$ ipython --no-banner

In [1]: import numpy as np

In [2]: from numpy import linalg as LA

In [3]: np.set_printoptions(precision=4, suppress=True, linewidth=100, floatmode="fixed")

In [4]: rnd = lambda a: np.round(a, 4) + 0

In [5]: K = np.maximum(np.array([[-7, -8, -4],
   ...:     [-9, 4, -7],
   ...:     [5, -7, 2],
   ...:     [-5, -6, -3],
   ...:     [0, -5, 8],
   ...:     [5, 1, 4],
   ...:     [1, 3, 9],
   ...:     [4, 6, 7],
   ...:     [-4, 9, -8],
   ...:     [3, -6, 5],
   ...:     [9, 7, 0],
   ...:     [7, 0, 1],
   ...:     [-3, -6, 6],
   ...:     [1, -7, 9],
   ...:     [5, -6, -5],
   ...:     [0, -1, 9],
   ...:     [3, -6, -5],
   ...:     [3, -5, -5],
   ...:     [6, -4, -7],
   ...:     [1, -3, 4],
   ...:     [4, -3, -5],
   ...:     [-4, 1, 1],
   ...:     [-3, -2, -3],
   ...:     [5, -6, -8],
   ...:     [6, 5, 6],
   ...:     [2, 2, -4]]) @ np.array([[-2, 2, -1, -2], [0, 1, -1, -2], [-1, -1, 0, 2]]) + np.array([4, -5, -3, 0]), 0)

In [6]: print(K)
[[22  0 12 22]
 [29  0  2  0]
 [ 0  0  0  8]
 [17  0  8 16]
 [ 0  0  2 26]
 [ 0  2  0  0]
 [ 0  0  0 10]
 [ 0  2  0  0]
 [20  4  0  0]
 [ 0  0  0 16]
 [ 0 20  0  0]
 [ 0  8  0  0]
 [ 4  0  6 30]
 [ 0  0  3 30]
 [ 0  4  0  0]
 [ 0  0  0 20]
 [ 3  0  0  0]
 [ 3  1  0  0]
 [ 0 10  0  0]
 [ 0  0  0 12]
 [ 1  5  0  0]
 [11  0  0  8]
 [13  0  2  4]
 [ 2  7  0  0]
 [ 0  6  0  0]
 [ 4  5  0  0]]

In [7]: Uu, sig, VT = LA.svd(K, full_matrices=False)

In [8]: print(rnd(np.cumsum(sig ** 2) / np.sum(sig ** 2)))
[0.6380 0.8931 0.9888 1.0000]

In [9]: print(rnd(np.abs(VT[0])))
[0.4018 0.0119 0.1851 0.8967]

In [10]: print(np.abs(Uu[:, 0]).round(6).argmax())
0

In [11]: print(rnd(Uu.T @ K @ VT.T))
[[69.7445  0.0000  0.0000  0.0000]
 [ 0.0000 44.0988  0.0000  0.0000]
 [ 0.0000  0.0000 27.0179  0.0000]
 [ 0.0000  0.0000  0.0000  9.2217]]

In [12]: print(rnd(VT @ VT.T))
[[1.0000 0.0000 0.0000 0.0000]
 [0.0000 1.0000 0.0000 0.0000]
 [0.0000 0.0000 1.0000 0.0000]
 [0.0000 0.0000 0.0000 1.0000]]

In [13]: gram = np.cov(K, rowvar=False)

In [14]: print(rnd(K.std(axis=0)))
[ 8.1310  4.5123  2.8949 10.1728]

In [15]: print(gram.shape)
(4, 4)

In [16]: print(rnd(LA.eigvalsh(gram)[::-1]))
[117.0812  72.1142  14.4198   2.6586]

In [17]: print(rnd(np.corrcoef(K.T)))
[[ 1.0000 -0.2570  0.5463  0.0064]
 [-0.2570  1.0000 -0.2933 -0.4817]
 [ 0.5463 -0.2933  1.0000  0.5878]
 [ 0.0064 -0.4817  0.5878  1.0000]]

In [18]: print(rnd(np.polyfit(K[:, 2], K[:, 1], 1)))
[-0.4572  3.4616]

In [19]: print(rnd(gram))
[[ 68.7585  -9.8062  13.3738   0.5508]
 [ -9.8062  21.1754  -3.9846 -22.9969]
 [ 13.3738  -3.9846   8.7154  18.0031]
 [  0.5508 -22.9969  18.0031 107.6246]]

In [20]: labels = K[:, 1] > np.median(K[:, 1])

In [21]: u = K[labels].mean(axis=0) - K[~labels].mean(axis=0)

In [22]: print(rnd(u))
[ -4.5714   6.1667  -2.5000 -14.4286]

In [23]: print(rnd((((K - K.mean(axis=0)) @ u > 0) == labels).mean()))
0.9231

In [24]: print(labels.astype(int))
[0 0 0 0 0 1 0 1 1 0 1 1 0 0 1 0 0 1 1 0 1 0 0 1 1 1]
